% ipython --no-banner

In [1]: import numpy as np

In [2]: np.set_printoptions(suppress=True, linewidth=160)

In [3]: def rd(a):
   ...:     return np.round(a, 2) + 0
   ...: 

In [4]: W0 = np.array([[5, 1, -1, -4], [1, -1, 2, 1], [-3, 1, 4, -4]])

In [5]: W0[-1] = W0[0] + -2 * W0[1]

In [6]: W0
Out[6]: 
array([[ 5,  1, -1, -4],
       [ 1, -1,  2,  1],
       [ 3,  3, -5, -6]])

In [7]: # looks like rank 2

In [8]: U, sig, Vh = np.linalg.svd(W0)

In [9]: vecs = Vh[:(sig > 1e-8).sum()]

In [10]: rng = np.random.default_rng(88)

In [11]: x = W0[0] + 4 * W0[2] + rng.integers(2) * np.eye(4)[2]

In [12]: x
Out[12]: array([ 17.,  13., -20., -28.])

In [13]: np.allclose(vecs.T @ vecs @ x, x)
Out[13]: False

In [14]: np.linalg.matrix_rank(np.vstack([W0, x]))
Out[14]: np.int64(3)

In [15]: rd(np.linalg.norm(x - vecs.T @ vecs @ x))
Out[15]: np.float64(0.65)

In [16]: t3 = np.stack([W0, 2 * W0, W0[::-1]])

In [17]: (t3 @ W0.T).shape
Out[17]: (3, 3, 3)

In [18]: np.einsum("bij,cij->bc", t3, t3)
Out[18]: 
array([[129, 258, 101],
       [258, 516, 202],
       [101, 202, 129]])

In [19]: rd(np.linalg.norm(t3, axis=(1, 2)))
Out[19]: array([11.36, 22.72, 11.36])

In [20]: t3.shape
Out[20]: (3, 3, 4)

In [21]: np.linalg.matrix_rank(t3)
Out[21]: array([2, 2, 2])

In [22]: np.linalg.matrix_rank(t3.reshape(3, -1))
Out[22]: np.int64(2)

In [23]: f = np.array([1, 0])

In [24]: np.convolve(W0[1], f)
Out[24]: array([ 1, -1,  2,  1,  0])

In [25]: np.cross(W0[1, :3], W0[0, :3])
Out[25]: array([-1, 11,  6])

In [26]: np.polyval(f, W0[1])
Out[26]: array([ 1, -1,  2,  1])

In [27]: np.correlate(W0[1], W0[0], "full")
Out[27]: array([-4,  3, -6, -2, -4, 11,  5])

In [28]: E = np.load("run3.npy")

In [29]: E
Out[29]: 
array([[ 4.1 ,  1.34,  2.52],
       [ 1.44,  2.9 ,  3.81],
       [ 1.85,  0.57,  4.61],
       [-3.66,  1.88,  2.83],
       [-3.93, -3.05,  0.52],
       [ 2.2 , -3.52,  2.79],
       [-3.47,  0.06, -3.6 ],
       [-3.89, -1.92, -2.48],
       [ 1.38,  2.81,  3.9 ],
       [ 1.62,  4.73,  0.13],
       [ 1.32, -4.82, -0.15],
       [-4.03, -2.94, -0.27],
       [-2.58,  3.45, -2.54],
       [-2.48, -1.42, -4.1 ],
       [ 3.52,  2.83,  2.14],
       [ 4.53,  0.93, -1.91],
       [-1.05, -3.61, -3.3 ],
       [ 3.61, -1.84, -2.93],
       [-0.23, -3.18, -3.85],
       [ 2.36, -2.14, -3.86],
       [-2.02,  1.59, -4.29],
       [-4.15,  1.99,  1.95],
       [-4.53, -1.97,  0.76]])

In [30]: t3 = np.stack([E, 5 * E, E[::-1]])

In [31]: (t3 @ E.T).shape
Out[31]: (3, 23, 23)

In [32]: rd(np.einsum("bij,cij->bc", t3, t3))
Out[32]: 
array([[  574.92,  2874.6 ,   -80.14],
       [ 2874.6 , 14373.  ,  -400.7 ],
       [  -80.14,  -400.7 ,   574.92]])

In [33]: G = np.cov(E, rowvar=False)

In [34]: rd(G)
Out[34]: 
array([[9.55, 1.34, 1.89],
       [1.34, 7.48, 2.8 ],
       [1.89, 2.8 , 8.81]])

In [35]: rd(E.std(axis=0))
Out[35]: array([3.02, 2.68, 2.9 ])

In [36]: np.argwhere(np.triu(np.abs(np.corrcoef(E.T)) > 0.8, 1))
Out[36]: array([], shape=(0, 2), dtype=int64)

In [37]: feats = np.loadtxt("test11.csv", delimiter=",")

In [38]: feats
Out[38]: 
array([[-3., -2., -1.],
       [ 0.,  1.,  2.],
       [ 3.,  4.,  5.],
       [ 6.,  7.,  8.]])

In [39]: U, sig, Vh = np.linalg.svd(feats)

In [40]: vecs = Vh[:(sig > 1e-8).sum()]

In [41]: x = feats[0] + 2 * feats[1] + rng.integers(2) * np.eye(3)[0]

In [42]: x
Out[42]: array([-3.,  0.,  3.])

In [43]: rd(vecs.T @ vecs)
Out[43]: 
array([[ 0.83,  0.33, -0.17],
       [ 0.33,  0.33,  0.33],
       [-0.17,  0.33,  0.83]])

In [44]: np.linalg.matrix_rank(np.vstack([feats, x]))
Out[44]: np.int64(2)

In [45]: rd(np.diag(vecs.T @ vecs))
Out[45]: array([0.83, 0.33, 0.83])

In [46]: U, sig, Vh = np.linalg.svd(feats)

In [47]: np.argmax(sig[:-1] / (sig[1:] + 1e-6)) + 1
Out[47]: np.int64(2)

In [48]: A2 = U[:, :2] @ np.diag(sig[:2]) @ Vh[:2]

In [49]: rd(np.linalg.norm(feats - A2, 2)), rd(sig[2])
Out[49]: (np.float64(0.0), np.float64(0.0))

In [50]: rd(np.linalg.norm(feats - A2) / np.linalg.norm(feats))
Out[50]: np.float64(0.0)

In [51]: arr = np.load("data.npy")

In [52]: arr
Out[52]: 
array([[ 5.,  0.,  1.,  0.],
       [ 1.,  4.,  2.,  2.],
       [ 0.,  0., -2., -2.],
       [ 0.,  0.,  0.,  2.]])

In [53]: ev, vecs = np.linalg.eig(arr)

In [54]: rd(np.sort(np.linalg.eigvals(np.linalg.inv(arr))))
Out[54]: array([-0.5 ,  0.2 ,  0.25,  0.5 ])

In [55]: X = np.load("x.npy")

In [56]: X
Out[56]: 
array([[-15.66,  25.07,  20.52],
       [-14.78,  24.74,  21.18],
       [-16.81,  25.18,  20.83],
       [-14.95,  26.73,  20.14],
       [-14.44,  25.26,  19.66],
       [-15.24,  24.86,  19.95],
       [-15.22,  25.89,  21.76],
       [-14.9 ,  26.18,  20.43],
       [-14.61,  26.2 ,  19.1 ],
       [-14.07,  24.42,  19.7 ],
       [-14.64,  25.24,  20.14]])

In [57]: hat = X @ np.linalg.solve(X.T @ X, X.T)

In [58]: rd(hat @ X[:, 2])
Out[58]: array([20.52, 21.18, 20.83, 20.14, 19.66, 19.95, 21.76, 20.43, 19.1 , 19.7 , 20.14])

In [59]: rd(np.trace(hat))
Out[59]: np.float64(3.0)

In [60]: rd(np.linalg.eigvalsh(hat))
Out[60]: array([0., 0., 0., 0., 0., 0., 0., 0., 1., 1., 1.])

In [61]: A2 = X + rng.integers(-2, 3, (11, 1)) @ rng.integers(-2, 3, (1, 3))

In [62]: rd(A2)
Out[62]: 
array([[-19.66,  27.07,  18.52],
       [-16.78,  25.74,  20.18],
       [-18.81,  26.18,  19.83],
       [-16.95,  27.73,  19.14],
       [-18.44,  27.26,  17.66],
       [-17.24,  25.86,  18.95],
       [-15.22,  25.89,  21.76],
       [-16.9 ,  27.18,  19.43],
       [-14.61,  26.2 ,  19.1 ],
       [-10.07,  22.42,  21.7 ],
       [-16.64,  26.24,  19.14]])

In [63]: rd(np.abs(A2 - X).sum(axis=1))
Out[63]: array([8., 4., 4., 4., 8., 4., 0., 4., 0., 8., 4.])

In [64]: np.linalg.matrix_rank(A2 - X, tol=1e-8)
Out[64]: np.int64(1)

In [65]: C = A2[[5, 7]].astype(float)

In [66]: for _ in range(6):
    ...:     labels = np.linalg.norm(A2[:, None] - C, axis=-1).argmin(axis=1)
    ...:     C = np.array([A2[labels == j].mean(axis=0) for j in range(2)])
    ...: 

In [67]: labels
Out[67]: array([0, 0, 0, 0, 0, 0, 1, 0, 1, 1, 0])

In [68]: rd(C)
Out[68]: 
array([[-17.68,  26.66,  19.11],
       [-13.3 ,  24.84,  20.85]])

In [69]: rd(C[1] - C[0])
Out[69]: array([ 4.38, -1.82,  1.75])

In [70]: np.abs(C[1] - C[0]).argmax()
Out[70]: np.int64(0)

In [71]: K = np.load("arr.npy")

In [72]: rd(K)
Out[72]: 
array([[ 0.15, -0.05, -0.36],
       [-0.05,  0.02,  0.12],
       [-0.36,  0.12,  0.83]])

In [73]: # applying it twice changes nothing

In [74]: np.abs(np.diag(np.linalg.qr(K)[1])) > 1e-9
Out[74]: array([ True, False, False])

In [75]: ev, vecs = np.linalg.eigh(K)

In [76]: x = np.array([-1, -2, 3])

In [77]: rd(np.abs(K).sum(axis=1).max()), np.abs(ev).max()
Out[77]: (np.float64(1.31), np.float64(1.0))

In [78]: rd(x @ K @ x / (x @ x)), rd(ev[0]), ev[-1]
Out[78]: (np.float64(0.59), np.float64(0.0), np.float64(1.0))

In [79]: rd(x @ K @ x)
Out[79]: np.float64(8.2)

In [80]: rd(vecs * np.abs(ev) @ vecs.T)
Out[80]: 
array([[ 0.15, -0.05, -0.36],
       [-0.05,  0.02,  0.12],
       [-0.36,  0.12,  0.83]])

In [81]: rd(np.linalg.eigvalsh(K[1:, 1:]))
Out[81]: array([0.  , 0.85])

In [82]: hat = np.triu(np.array([[0, 0, 0], [3, 1, 1], [-1, 3, 1]]), 1) + np.eye(3)

In [83]: A2 = hat @ K @ np.linalg.inv(hat)

In [84]: rd(A2)
Out[84]: 
array([[ 0.15, -0.05, -0.31],
       [-0.41,  0.14,  0.81],
       [-0.36,  0.12,  0.71]])

In [85]: rd(np.linalg.det(A2))
Out[85]: np.float64(0.0)

In [86]: data = np.load("out3.npy")

In [87]: data
Out[87]: 
array([[ 1, -1,  1, -1],
       [ 1,  0,  0,  0],
       [ 1,  1,  1,  1]])

In [88]: # columns 1 and 3 are equal

In [89]: A2 = data / np.sqrt((data ** 2).mean(axis=1, keepdims=True))

In [90]: rd(np.linalg.norm(A2, axis=1))
Out[90]: array([2., 2., 2.])

In [91]: np.linalg.matrix_rank(data - data.mean(axis=1, keepdims=True))
Out[91]: np.int64(2)

In [92]: x = np.array([-7, 9, 3, -5])

In [93]: np.einsum("ij,j->i", data, x)
Out[93]: array([-8, -7,  0])

In [94]: (data @ x).argmax()
Out[94]: np.int64(2)

In [95]: (data * x).sum(axis=1)
Out[95]: array([-8, -7,  0])

In [96]: data @ (2 * x)
Out[96]: array([-16, -14,   0])

In [97]: A2 = data + rng.integers(-2, 3, (3, 2)) @ rng.integers(-2, 3, (2, 4))

In [98]: A2
Out[98]: 
array([[ 2,  0,  0, -3],
       [ 1,  4, -4, -2],
       [ 1,  3, -1,  0]])

In [99]: np.abs(A2 - data).sum(axis=1)
Out[99]: array([ 5, 10,  5])

In [100]: A2 - data
Out[100]: 
array([[ 1,  1, -1, -2],
       [ 0,  4, -4, -2],
       [ 0,  2, -2, -1]])

In [101]: np.linalg.matrix_rank(A2 - data, tol=1e-8)
Out[101]: np.int64(2)

In [102]: A = np.loadtxt("w.csv", delimiter=",")

In [103]: A
Out[103]: 
array([[ 2.03, -0.79,  0.15],
       [ 0.95, -1.35,  0.17],
       [ 1.17, -1.45,  0.05],
       [ 0.84, -1.  ,  0.23],
       [ 1.1 , -0.98, -0.25],
       [ 0.76, -1.03, -0.07],
       [ 1.28, -1.25, -0.21],
       [ 1.42, -0.55, -0.28],
       [-3.52,  1.07,  1.31],
       [-2.63,  0.58,  1.06],
       [-3.1 ,  0.46,  0.95],
       [-2.72,  1.21,  0.9 ],
       [-2.98,  1.02,  0.79],
       [-3.23,  0.6 ,  1.15],
       [-3.44,  1.43,  0.97],
       [-2.87,  0.76,  0.82],
       [-4.7 , -3.4 , -0.44],
       [-4.41, -4.28,  0.16],
       [-5.08, -4.22,  0.  ],
       [-4.88, -3.93,  0.17],
       [-5.93, -3.88,  0.26],
       [-4.73, -4.11,  0.05],
       [-4.84, -4.15,  0.23],
       [-5.04, -4.04,  0.1 ]])

In [104]: x = np.array([3, 1, 3])

In [105]: a = np.maximum(A @ x, 0)

In [106]: rd(A.T @ a)
Out[106]: array([ 27.13, -19.31,   0.14])

In [107]: A * (a > 1e-9)[:, None]
Out[107]: 
array([[ 2.03, -0.79,  0.15],
       [ 0.95, -1.35,  0.17],
       [ 1.17, -1.45,  0.05],
       [ 0.84, -1.  ,  0.23],
       [ 1.1 , -0.98, -0.25],
       [ 0.76, -1.03, -0.07],
       [ 1.28, -1.25, -0.21],
       [ 1.42, -0.55, -0.28],
       [-0.  ,  0.  ,  0.  ],
       [-0.  ,  0.  ,  0.  ],
       [-0.  ,  0.  ,  0.  ],
       [-0.  ,  0.  ,  0.  ],
       [-0.  ,  0.  ,  0.  ],
       [-0.  ,  0.  ,  0.  ],
       [-0.  ,  0.  ,  0.  ],
       [-0.  ,  0.  ,  0.  ],
       [-0.  , -0.  , -0.  ],
       [-0.  , -0.  ,  0.  ],
       [-0.  , -0.  ,  0.  ],
       [-0.  , -0.  ,  0.  ],
       [-0.  , -0.  ,  0.  ],
       [-0.  , -0.  ,  0.  ],
       [-0.  , -0.  ,  0.  ],
       [-0.  , -0.  ,  0.  ]])

In [108]: x = np.array([-5, 2, -5])

In [109]: rhs = A @ x

In [110]: rd(np.linalg.pinv(A) @ A)
Out[110]: 
array([[1., 0., 0.],
       [0., 1., 0.],
       [0., 0., 1.]])

In [111]: rd(np.linalg.lstsq(A, rhs)[0])
Out[111]: array([-5.,  2., -5.])

In [112]: rhs = rhs + 0.05 * rng.normal(size=24)

In [113]: rd(rhs)
Out[113]: 
array([-12.51,  -8.27,  -8.97,  -7.31,  -6.19,  -5.46,  -7.86,  -6.8 ,  13.17,   9.07,  11.61,  11.5 ,  12.92,  11.56,  15.21,  11.81,  18.86,  12.76,  16.93,
        15.73,  20.68,  15.17,  14.82,  16.62])

In [114]: c, *_ = np.linalg.lstsq(A, rhs)

In [115]: rd(A.T @ (rhs - A @ c))
Out[115]: array([0., 0., 0.])

In [116]: rd(np.linalg.norm(rhs - A @ c))
Out[116]: np.float64(0.19)

In [117]: c.round()
Out[117]: array([-5.,  2., -5.])
